$ python3 -q
>>> import numpy as np
>>> import numpy.linalg as la
>>> np.set_printoptions(suppress=True, linewidth=100)
>>> def rnd(a):
...     return np.round(a, 2) + 0
... 
>>> W0 = np.loadtxt("layer14.csv", delimiter=",")
>>> W0
array([[ 0.53,  5.74,  1.17],
       [ 1.52, -2.44,  0.62],
       [-2.5 ,  0.29, -2.07],
       [ 1.38, -2.33, -2.58],
       [ 0.81,  3.17, -4.22],
       [-3.3 ,  0.59, -3.93],
       [ 1.19,  3.96, -0.92],
       [ 2.66, -4.61,  1.48],
       [-0.95,  1.64, -0.79],
       [-1.72,  2.32,  1.74],
       [ 0.32,  4.84, -1.95],
       [ 2.42,  0.57, -2.74],
       [ 1.77, -0.96,  1.59],
       [ 0.29, -0.62, -2.08],
       [-2.17, -1.81,  3.02],
       [ 3.27,  1.73, -2.53],
       [-1.24, -4.61, -2.14],
       [ 2.54, -1.06, -2.95],
       [ 0.06,  3.25,  1.8 ],
       [ 1.71, -4.16, -5.66],
       [-3.34, -2.12,  4.74],
       [-1.23, -4.95,  0.33],
       [ 2.67,  3.43, -1.59]])
>>> x0 = np.array([2, 1, 1])
>>> W0 @ np.eye(3)[2]
array([ 1.17,  0.62, -2.07, -2.58, -4.22, -3.93, -0.92,  1.48, -0.79,  1.74, -1.95, -2.74,  1.59,
       -2.08,  3.02, -2.53, -2.14, -2.95,  1.8 , -5.66,  4.74,  0.33, -1.59])
>>> la.norm(W0 @ x0) <= la.norm(W0, 2) * la.norm(x0) + 1e-9
np.True_
>>> out = np.c_[W0[:, :2] @ np.array([[5, -3], [-5, 5]]), np.array([3, 9, 5, 5, 4, 4, 9, 2, 2, 1, 9, 0, 2, 9, 9, 2, 2, 8, 9, 0, 0, 3, 9])]
>>> rnd(out)
array([[-26.05,  27.11,   3.  ],
       [ 19.8 , -16.76,   9.  ],
       [-13.95,   8.95,   5.  ],
       [ 18.55, -15.79,   5.  ],
       [-11.8 ,  13.42,   4.  ],
       [-19.45,  12.85,   4.  ],
       [-13.85,  16.23,   9.  ],
       [ 36.35, -31.03,   2.  ],
       [-12.95,  11.05,   2.  ],
       [-20.2 ,  16.76,   1.  ],
       [-22.6 ,  23.24,   9.  ],
       [  9.25,  -4.41,   0.  ],
       [ 13.65, -10.11,   2.  ],
       [  4.55,  -3.97,   9.  ],
       [ -1.8 ,  -2.54,   9.  ],
       [  7.7 ,  -1.16,   2.  ],
       [ 16.85, -19.33,   2.  ],
       [ 18.  , -12.92,   8.  ],
       [-15.95,  16.07,   9.  ],
       [ 29.35, -25.93,   0.  ],
       [ -6.1 ,  -0.58,   0.  ],
       [ 18.6 , -21.06,   3.  ],
       [ -3.8 ,   9.14,   9.  ]])
>>> rnd(la.lstsq(W0, out[:, 0])[0])
array([ 5., -5.,  0.])
>>> rnd(la.norm(out - W0 @ la.lstsq(W0, out)[0], axis=0))
array([ 0. ,  0. , 25.9])
>>> Ac = (W0 - W0.mean(axis=0)) / W0.std(axis=0)
>>> rnd(Ac.std(axis=0))
array([1., 1., 1.])
>>> c = la.lstsq(np.delete(Ac, 2, axis=1), Ac[:, 2])[0]
>>> np.abs(c).argmax()
np.int64(0)
>>> x0 = np.array([5, -5, 5])
>>> target = W0 @ x0
>>> c, lr = np.zeros(3), 1 / la.norm(W0, 2) ** 2
>>> for i in range(250):
...     c -= lr * W0.T @ (W0 @ c - target)
...     if i % 50 == 0: print(i, round(la.norm(W0 @ c - target), 2))
... 
0 39.77
50 0.0
100 0.0
150 0.0
200 0.0
>>> rnd(c)
array([ 5., -5.,  5.])
>>> arr = np.load("sample10.npy")
>>> arr
array([[3., 0., 0., 0., 0., 2., 0., 0.],
       [0., 3., 0., 2., 2., 0., 0., 0.],
       [0., 0., 3., 0., 0., 0., 2., 2.],
       [0., 2., 0., 3., 2., 0., 0., 0.],
       [0., 2., 0., 2., 3., 0., 0., 0.],
       [2., 0., 0., 0., 0., 3., 0., 0.],
       [0., 0., 2., 0., 0., 0., 3., 2.],
       [0., 0., 2., 0., 0., 0., 2., 3.]])
>>> # splits into 3 blocks
>>> x0 = np.array([1, 1, 1, 2, 2, 2, 1, 2])
>>> (arr * x0).sum(axis=1)
array([ 7., 11.,  9., 12., 12.,  8.,  9., 10.])
>>> np.sign((arr @ x0).round(6))
array([1., 1., 1., 1., 1., 1., 1., 1.])
>>> (arr @ x0).argmax()
np.int64(3)
>>> la.norm(arr @ x0) <= la.norm(arr, 2) * la.norm(x0) + 1e-9
np.True_
>>> u = np.array([3, 0, 3, 3, 2, 0, 2, 3])
>>> out = arr + np.outer(u, np.eye(8)[1])
>>> la.matrix_rank(la.inv(out) - la.inv(arr), tol=1e-8)
np.int64(1)
>>> out
array([[3., 3., 0., 0., 0., 2., 0., 0.],
       [0., 3., 0., 2., 2., 0., 0., 0.],
       [0., 3., 3., 0., 0., 0., 2., 2.],
       [0., 5., 0., 3., 2., 0., 0., 0.],
       [0., 4., 0., 2., 3., 0., 0., 0.],
       [2., 0., 0., 0., 0., 3., 0., 0.],
       [0., 2., 2., 0., 0., 0., 3., 2.],
       [0., 3., 2., 0., 0., 0., 2., 3.]])
>>> L = la.cholesky(arr)
>>> rnd(L @ L.T)
array([[3., 0., 0., 0., 0., 2., 0., 0.],
       [0., 3., 0., 2., 2., 0., 0., 0.],
       [0., 0., 3., 0., 0., 0., 2., 2.],
       [0., 2., 0., 3., 2., 0., 0., 0.],
       [0., 2., 0., 2., 3., 0., 0., 0.],
       [2., 0., 0., 0., 0., 3., 0., 0.],
       [0., 0., 2., 0., 0., 0., 3., 2.],
       [0., 0., 2., 0., 0., 0., 2., 3.]])
>>> vals, vecs = la.eigh(arr)
>>> rnd(la.eigvalsh(arr + 5 * np.eye(8)))
array([ 6.,  6.,  6.,  6.,  6., 10., 12., 12.])
>>> rnd(vecs.T @ arr @ vecs)
array([[1., 0., 0., 0., 0., 0., 0., 0.],
       [0., 1., 0., 0., 0., 0., 0., 0.],
       [0., 0., 1., 0., 0., 0., 0., 0.],
       [0., 0., 0., 1., 0., 0., 0., 0.],
       [0., 0., 0., 0., 1., 0., 0., 0.],
       [0., 0., 0., 0., 0., 5., 0., 0.],
       [0., 0., 0., 0., 0., 0., 7., 0.],
       [0., 0., 0., 0., 0., 0., 0., 7.]])
>>> rnd(vecs @ np.diag(vals) @ vecs.T)
array([[3., 0., 0., 0., 0., 2., 0., 0.],
       [0., 3., 0., 2., 2., 0., 0., 0.],
       [0., 0., 3., 0., 0., 0., 2., 2.],
       [0., 2., 0., 3., 2., 0., 0., 0.],
       [0., 2., 0., 2., 3., 0., 0., 0.],
       [2., 0., 0., 0., 0., 3., 0., 0.],
       [0., 0., 2., 0., 0., 0., 3., 2.],
       [0., 0., 2., 0., 0., 0., 2., 3.]])
>>> rnd(vals)
array([1., 1., 1., 1., 1., 5., 7., 7.])
>>> rnd(vals.sum()), np.trace(arr)
(np.float64(24.0), np.float64(24.0))
>>> out = np.array([[-2, -1], [-8, 8]])
>>> basis = np.array([[-1, 0], [-2, -2]])
>>> J = np.kron(out, basis)
>>> J
array([[  2,   0,   1,   0],
       [  4,   4,   2,   2],
       [  8,   0,  -8,   0],
       [ 16,  16, -16, -16]])
>>> out = la.inv(arr)
>>> rnd(la.inv(out))
array([[3., 0., 0., 0., 0., 2., 0., 0.],
       [0., 3., 0., 2., 2., 0., 0., 0.],
       [0., 0., 3., 0., 0., 0., 2., 2.],
       [0., 2., 0., 3., 2., 0., 0., 0.],
       [0., 2., 0., 2., 3., 0., 0., 0.],
       [2., 0., 0., 0., 0., 3., 0., 0.],
       [0., 0., 2., 0., 0., 0., 3., 2.],
       [0., 0., 2., 0., 0., 0., 2., 3.]])
>>> np.allclose(out, arr.T)
False
>>> rnd(out)
array([[ 0.6 ,  0.  ,  0.  ,  0.  ,  0.  , -0.4 ,  0.  ,  0.  ],
       [ 0.  ,  0.71,  0.  , -0.29, -0.29,  0.  ,  0.  ,  0.  ],
       [ 0.  ,  0.  ,  0.71,  0.  ,  0.  ,  0.  , -0.29, -0.29],
       [ 0.  , -0.29,  0.  ,  0.71, -0.29,  0.  ,  0.  ,  0.  ],
       [ 0.  , -0.29,  0.  , -0.29,  0.71,  0.  ,  0.  ,  0.  ],
       [-0.4 ,  0.  ,  0.  ,  0.  ,  0.  ,  0.6 ,  0.  ,  0.  ],
       [ 0.  ,  0.  , -0.29,  0.  ,  0.  ,  0.  ,  0.71, -0.29],
       [ 0.  ,  0.  , -0.29,  0.  ,  0.  ,  0.  , -0.29,  0.71]])
>>> vals, vecs = la.eig(J)
>>> rnd(J @ vecs[:, 0] - vals[0] * vecs[:, 0])
array([0., 0., 0., 0.])
>>> rnd(vals)
array([-17.49,   5.49,   2.74,  -8.74])
>>> rnd(np.sort(la.eigvals(J.T)))
array([-17.49,  -8.74,   2.74,   5.49])
>>> rnd(np.sort(la.eigvals(la.inv(J))))
array([-0.11, -0.06,  0.18,  0.36])
>>> rnd(np.sort(la.eigvals(J @ J)))
array([  7.53,  30.13,  76.47, 305.87])
>>> M = np.loadtxt("test13.csv", delimiter=",")
>>> M
array([[-1.,  0., -2.,  1.,  0., -1., -2.,  1.,  2., -2., -1., -2.,  1., -2.],
       [-1., -2.,  1., -2.,  2., -1.,  0., -1.,  2.,  1., -1.,  2.,  0., -2.],
       [-1.,  0.,  2.,  1.,  1., -2.,  0.,  2.,  1.,  2.,  2.,  2., -2.,  2.],
       [-1.,  0.,  0., -1.,  0.,  0.,  1., -2., -1.,  0.,  0., -2., -1.,  2.],
       [ 2., -2.,  1.,  2.,  2.,  2., -2., -2., -2., -2.,  1.,  0., -2., -2.],
       [ 0.,  0.,  0., -1.,  2.,  2.,  1.,  1.,  2.,  0.,  1., -1.,  1., -2.],
       [-1.,  1., -1.,  2., -1.,  2., -1.,  2.,  2.,  0.,  0., -1.,  1., -1.],
       [ 1.,  4., -4.,  5., -4.,  1., -2.,  3., -2., -4.,  1., -6.,  1.,  2.]])
>>> M - M[0]
array([[ 0.,  0.,  0.,  0.,  0.,  0.,  0.,  0.,  0.,  0.,  0.,  0.,  0.,  0.],
       [ 0., -2.,  3., -3.,  2.,  0.,  2., -2.,  0.,  3.,  0.,  4., -1.,  0.],
       [ 0.,  0.,  4.,  0.,  1., -1.,  2.,  1., -1.,  4.,  3.,  4., -3.,  4.],
       [ 0.,  0.,  2., -2.,  0.,  1.,  3., -3., -3.,  2.,  1.,  0., -2.,  4.],
       [ 3., -2.,  3.,  1.,  2.,  3.,  0., -3., -4.,  0.,  2.,  2., -3.,  0.],
       [ 1.,  0.,  2., -2.,  2.,  3.,  3.,  0.,  0.,  2.,  2.,  1.,  0.,  0.],
       [ 0.,  1.,  1.,  1., -1.,  3.,  1.,  1.,  0.,  2.,  1.,  1.,  0.,  1.],
       [ 2.,  4., -2.,  4., -4.,  2.,  0.,  2., -4., -2.,  2., -4.,  0.,  4.]])
>>> rnd(la.norm(M))
np.float64(18.84)
>>> np.count_nonzero(M)
np.int64(93)
